% python3 -q
>>> import numpy as np
>>> np.set_printoptions(precision=1, suppress=True, linewidth=120)
>>> rd = lambda a: np.round(a, 1) + 0
>>> mat = np.load("x.npy")
>>> mat
array([[2, 1, 3, 2, 0],
       [0, 2, 1, 3, 2],
       [2, 0, 2, 1, 3],
       [3, 2, 0, 2, 1],
       [1, 3, 2, 0, 2]])
>>> np.allclose(mat, mat.T)
False
>>> (mat + mat.T) / 2
array([[2. , 0.5, 2.5, 2.5, 0.5],
       [0.5, 2. , 0.5, 2.5, 2.5],
       [2.5, 0.5, 2. , 0.5, 2.5],
       [2.5, 2.5, 0.5, 2. , 0.5],
       [0.5, 2.5, 2.5, 0.5, 2. ]])
>>> rd(np.sort(np.abs(np.linalg.eigvals(mat))))
array([2.3, 2.3, 2.8, 2.8, 8. ])
>>> mat @ mat
array([[16,  8, 13, 14, 13],
       [13, 16,  8, 13, 14],
       [14, 13, 16,  8, 13],
       [13, 14, 13, 16,  8],
       [ 8, 13, 14, 13, 16]])
>>> rd(np.abs(np.linalg.eigvals(mat)).max())
np.float64(8.0)
>>> np.allclose(mat @ mat.T, mat.T @ mat)
True
>>> A2 = mat / np.sqrt((mat ** 2).mean(axis=1, keepdims=True))
>>> np.linalg.matrix_rank(mat - mat.mean(axis=1, keepdims=True))
np.int64(4)
>>> rd(np.linalg.norm(A2, axis=1))
array([2.2, 2.2, 2.2, 2.2, 2.2])
>>> np.linalg.matrix_rank(A2) == np.linalg.matrix_rank(mat)
np.True_
>>> rng = np.random.default_rng(83)
>>> A2 = mat + rng.integers(-2, 3, (5, 1)) @ rng.integers(-2, 3, (1, 5))
>>> A2
array([[ 3,  0,  2,  2, -1],
       [-1,  3,  2,  3,  3],
       [ 2,  0,  2,  1,  3],
       [ 1,  4,  2,  2,  3],
       [ 0,  4,  3,  0,  3]])
>>> rd(np.linalg.svd(A2 - mat, compute_uv=False))
array([5.3, 0. , 0. , 0. , 0. ])
>>> np.abs(A2 - mat).sum(axis=1)
array([4, 4, 0, 8, 4])
>>> feats = np.array([[-1, 2, 2, -3], [-1, 0, 2, -1], [-2, 2, -3, -1], [-1, 3, -2, -1]])
>>> x = np.array([-5, 1, -6, -7])
>>> y = feats @ x
>>> coef, lr = np.zeros(4), 1 / np.linalg.norm(feats, 2) ** 2
>>> for i in range(4):
...     coef -= lr * feats.T @ (feats @ coef - y)
...     if i % 1 == 0: print(i, round(np.linalg.norm(feats @ coef - y), 1))
... 
0 5.9
1 5.6
2 5.4
3 5.2
>>> rd(np.linalg.cond(feats))
np.float64(11.3)
>>> O, evecs = np.linalg.qr(feats[:, :2])[0], np.linalg.qr(feats[:, 2:])[0]
>>> s = np.linalg.svd(O.T @ evecs, compute_uv=False)
>>> (s > 0.9).sum()
np.int64(1)
>>> rd(s)
array([1. , 0.1])
>>> rd(np.linalg.norm(O @ O.T - evecs @ evecs.T, 2))
np.float64(1.0)
>>> blk = np.stack([feats, 3 * feats, feats[::-1]])
>>> blk.shape
(3, 4, 4)
>>> rd(np.linalg.det(blk))
array([  -18., -1458.,   -18.])
>>> z = rng.permutation(4)
>>> z
array([3, 2, 1, 0])
>>> A2 = feats[z][:, z]
>>> np.allclose(A2, feats)
False
>>> rd(np.linalg.det(A2)), rd(np.linalg.det(feats[z]))
(np.float64(-18.0), np.float64(-18.0))
>>> A2 = feats + rng.integers(-2, 3, (4, 2)) @ rng.integers(-2, 3, (2, 4))
>>> A2
array([[-1,  6,  2,  1],
       [-2,  1,  3,  1],
       [ 0, -2, -5, -7],
       [-3,  5,  0,  3]])
>>> np.abs(A2 - feats).sum(axis=1)
array([ 8,  5, 14, 10])
>>> np.linalg.matrix_rank(A2 - feats, tol=1e-8)
np.int64(2)
>>> M = np.array([[0.0, 3.0], [3.0, 0.0]])
>>> M
array([[0., 3.],
       [3., 0.]])
>>> # equal to its transpose
>>> rd(np.linalg.det(2 * M)), rd(np.linalg.det(M))
(np.float64(-36.0), np.float64(-9.0))
>>> np.einsum("ij,ji->", M, M)
np.float64(18.0)
>>> rd(np.linalg.eigvals(M).sum().real)
np.float64(0.0)
>>> np.kron(np.eye(2, dtype=int), M)
array([[0., 3., 0., 0.],
       [3., 0., 0., 0.],
       [0., 0., 0., 3.],
       [0., 0., 3., 0.]])
>>> rd(np.poly(M))
array([ 1.,  0., -9.])
